>>> import numpy as np
>>> from numpy import linalg as LA
>>> np.set_printoptions(precision=2, suppress=True, linewidth=100)
>>> tidy = lambda a: np.round(a, 2) + 0
>>> W0 = np.load("a.npy")
>>> W0
array([[-2.,  1.,  0.,  0.,  0.,  0.,  0.,  0.,  0.,  0.,  0.,  0.],
       [ 0., -2.,  1.,  0.,  0.,  0.,  0.,  0.,  0.,  0.,  0.,  0.],
       [ 0.,  0., -2.,  1.,  0.,  0.,  0.,  0.,  0.,  0.,  0.,  0.],
       [ 0.,  0.,  0., -2.,  1.,  0.,  0.,  0.,  0.,  0.,  0.,  0.],
       [ 0.,  0.,  0.,  0., -2.,  1.,  0.,  0.,  0.,  0.,  0.,  0.],
       [ 0.,  0.,  0.,  0.,  0., -2.,  1.,  0.,  0.,  0.,  0.,  0.],
       [ 0.,  0.,  0.,  0.,  0.,  0., -2.,  1.,  0.,  0.,  0.,  0.],
       [ 0.,  0.,  0.,  0.,  0.,  0.,  0., -2.,  1.,  0.,  0.,  0.],
       [ 0.,  0.,  0.,  0.,  0.,  0.,  0.,  0., -2.,  1.,  0.,  0.],
       [ 0.,  0.,  0.,  0.,  0.,  0.,  0.,  0.,  0., -2.,  1.,  0.],
       [ 0.,  0.,  0.,  0.,  0.,  0.,  0.,  0.,  0.,  0., -2.,  1.],
       [ 0.,  0.,  0.,  0.,  0.,  0.,  0.,  0.,  0.,  0.,  0., -2.]])
>>> # triangular: eigenvalues sit on the diagonal
>>> print(tidy(W0.mean(axis=0)))
[-0.17 -0.08 -0.08 -0.08 -0.08 -0.08 -0.08 -0.08 -0.08 -0.08 -0.08 -0.08]
>>> np.count_nonzero(W0)
np.int64(23)
>>> W0.shape
(12, 12)
>>> F = np.load("m.npy")
>>> F
array([[ -9.8 , -14.92,   1.78],
       [  0.9 ,   1.81,  -2.39],
       [  7.28,  18.04,  -3.82],
       [ -4.02, -11.67,   4.5 ],
       [ 12.27,   6.84,   3.28],
       [ -1.48,  -3.86,  -2.8 ],
       [  3.13,   1.05,  13.68],
       [  3.4 ,   4.85,   5.61],
       [  9.63,  -5.09,  11.01],
       [ -6.47,   1.07,  -0.76],
       [ 14.  ,  -0.08,   0.59],
       [  9.65,   4.32,   1.16],
       [  3.71,  -0.78,  -2.4 ],
       [  5.96,  11.84,  -2.78]])
>>> def softmax(z):
...     e = np.exp(z - z.max(axis=-1, keepdims=True))
...     return e / e.sum(axis=-1, keepdims=True)
... 
>>> tidy(softmax(F[7]))
array([0.07, 0.3 , 0.63])
>>> print(tidy(softmax(F[7] + 3)))
[0.07 0.3  0.63]
>>> scores = F @ F.T / np.sqrt(3)
>>> tidy(softmax(scores)[7] @ F)
array([8.56, 6.34, 5.86])
>>> cent = F[[7, 5]].astype(float)
>>> for _ in range(7):
...     lab = LA.norm(F[:, None] - cent, axis=-1).argmin(axis=1)
...     cent = np.array([F[lab == j].mean(axis=0) for j in range(2)])
... 
>>> lab
array([1, 1, 0, 1, 0, 1, 0, 0, 0, 1, 0, 0, 1, 0])
>>> print(tidy(cent))
[[ 8.16  5.22  3.59]
 [-2.86 -4.73 -0.34]]
>>> Ac = F - F.mean(axis=0)
>>> evecs = LA.svd(Ac)[2][:2]
>>> B = Ac - Ac @ evecs.T @ evecs
>>> tidy((Ac @ evecs.T).std(axis=0))
array([9.56, 5.93])
>>> tidy(np.cov(Ac @ evecs.T, rowvar=False))
array([[98.46,  0.  ],
       [ 0.  , 37.87]])
>>> print(tidy(LA.norm(B) / LA.norm(Ac)))
0.31
>>> print(LA.norm(B, axis=1).round(6).argmax())
6
>>> print(tidy(B.std(axis=0)))
[2.03 1.79 2.5 ]
>>> hat = F @ LA.solve(F.T @ F, F.T)
>>> print(tidy(LA.eigvalsh(hat)))
[0. 0. 0. 0. 0. 0. 0. 0. 0. 0. 0. 1. 1. 1.]
>>> tidy(hat @ F[:, 2])
array([ 1.78, -2.39, -3.82,  4.5 ,  3.28, -2.8 , 13.68,  5.61, 11.01, -0.76,  0.59,  1.16, -2.4 ,
       -2.78])
>>> t3 = np.stack([F, 5 * F, F[::-1]])
>>> print(tidy(np.einsum("bij,cij->bc", t3, t3)))
[[ 2191.37 10956.85  -297.6 ]
 [10956.85 54784.24 -1487.98]
 [ -297.6  -1487.98  2191.37]]
>>> tidy(LA.norm(t3, axis=(1, 2)))
array([ 46.81, 234.06,  46.81])
>>> arr = np.load("run13.npy")
>>> arr
array([[38, 41, 32, 26,  4, 35,  8],
       [41, 22, 31, 18,  2, 35,  9],
       [59, 59, 41, 38, 49, 44, 29],
       [62, 73, 60, 38, 14, 57, 16],
       [32, 63, 18, 40, 48, 23, 22],
       [60, 61, 58, 32,  8, 55, 14],
       [45, 62, 39, 36, 16, 41, 13],
       [73, 63, 37, 53, 42, 57, 27],
       [45, 44, 35, 30,  4, 41,  9],
       [48, 24, 24, 29,  0, 41,  8],
       [76, 92, 48, 63, 46, 63, 28],
       [77, 69, 67, 38, 33, 64, 27],
       [98, 94, 70, 63, 38, 83, 30],
       [78, 58, 50, 47, 14, 67, 18],
       [55, 56, 23, 49, 31, 44, 19],
       [54, 71, 32, 50, 34, 45, 20],
       [59, 71, 55, 37, 28, 51, 21],
       [20, 39, 28, 15, 15, 18, 10],
       [54, 89, 46, 49, 43, 46, 24],
       [63, 89, 47, 53, 52, 51, 29],
       [ 9, 20, 13,  9,  7,  8,  5],
       [50, 66, 32, 44, 39, 40, 22],
       [59, 64, 33, 48, 38, 47, 23],
       [39, 28, 43, 11,  5, 34, 11],
       [53, 61, 55, 28, 23, 46, 19],
       [32, 39, 12, 31, 45, 20, 22],
       [71, 58, 47, 43, 29, 58, 23],
       [66, 92, 42, 61, 46, 55, 26],
       [60, 30, 50, 20,  9, 50, 16],
       [43, 81, 33, 46, 51, 34, 25],
       [27, 41, 11, 33, 16, 23,  9],
       [20, 28, 16, 19,  2, 19,  4],
       [63, 57, 39, 41, 48, 47, 29],
       [74, 84, 66, 43, 54, 59, 34],
       [62, 49, 54, 29, 11, 54, 16],
       [72, 54, 30, 52, 45, 54, 28],
       [72, 68, 64, 37, 28, 61, 24],
       [81, 70, 55, 48, 50, 63, 33],
       [61, 65, 33, 51, 28, 51, 19],
       [60, 64, 48, 39, 26, 51, 20],
       [59, 30, 35, 29, 21, 46, 19]])
>>> f = np.array([2, -2])
>>> np.correlate(arr[11], arr[18], "full")
array([ 1848,  5198,  8093, 10734, 12344, 17998, 20254, 17048, 12815,  9256,  8720,  5859,  1458])
>>> B = arr / LA.norm(arr, axis=1)
Traceback (most recent call last):
  File "<python-input-39>", line 1, in <module>
    B = arr / LA.norm(arr, axis=1)
        ~~~~^~~~~~~~~~~~~~~~~~~~~~
ValueError: operands could not be broadcast together with shapes (41,7) (41,) 
>>> B = arr / LA.norm(arr, axis=1, keepdims=True)
>>> G = B @ B.T
>>> (G - 2 * np.eye(41)).round(6).argmax(axis=1)
array([ 8, 28, 32,  5, 29,  3, 16, 35,  0, 13, 15, 36, 39,  8, 22, 27, 39, 20, 19, 21, 17, 19, 10,
       28, 16,  4, 12, 15,  1,  4, 15,  6,  2,  2,  5,  7, 11, 32, 10, 12, 26])
>>> print(tidy(LA.norm(B, axis=1)))
[1. 1. 1. 1. 1. 1. 1. 1. 1. 1. 1. 1. 1. 1. 1. 1. 1. 1. 1. 1. 1. 1. 1. 1. 1. 1. 1. 1. 1. 1. 1. 1. 1.
 1. 1. 1. 1. 1. 1. 1. 1.]
>>> lab = arr[:, 1] > np.median(arr[:, 1])
>>> f = arr[lab].mean(axis=0) - arr[~lab].mean(axis=0)
>>> ((arr - arr.mean(axis=0)) @ f > 0).astype(int)
array([0, 0, 1, 1, 0, 0, 0, 1, 0, 0, 1, 1, 1, 1, 0, 1, 1, 0, 1, 1, 0, 1, 1, 0, 0, 0, 1, 1, 0, 1, 0,
       0, 1, 1, 0, 1, 1, 1, 1, 1, 0])
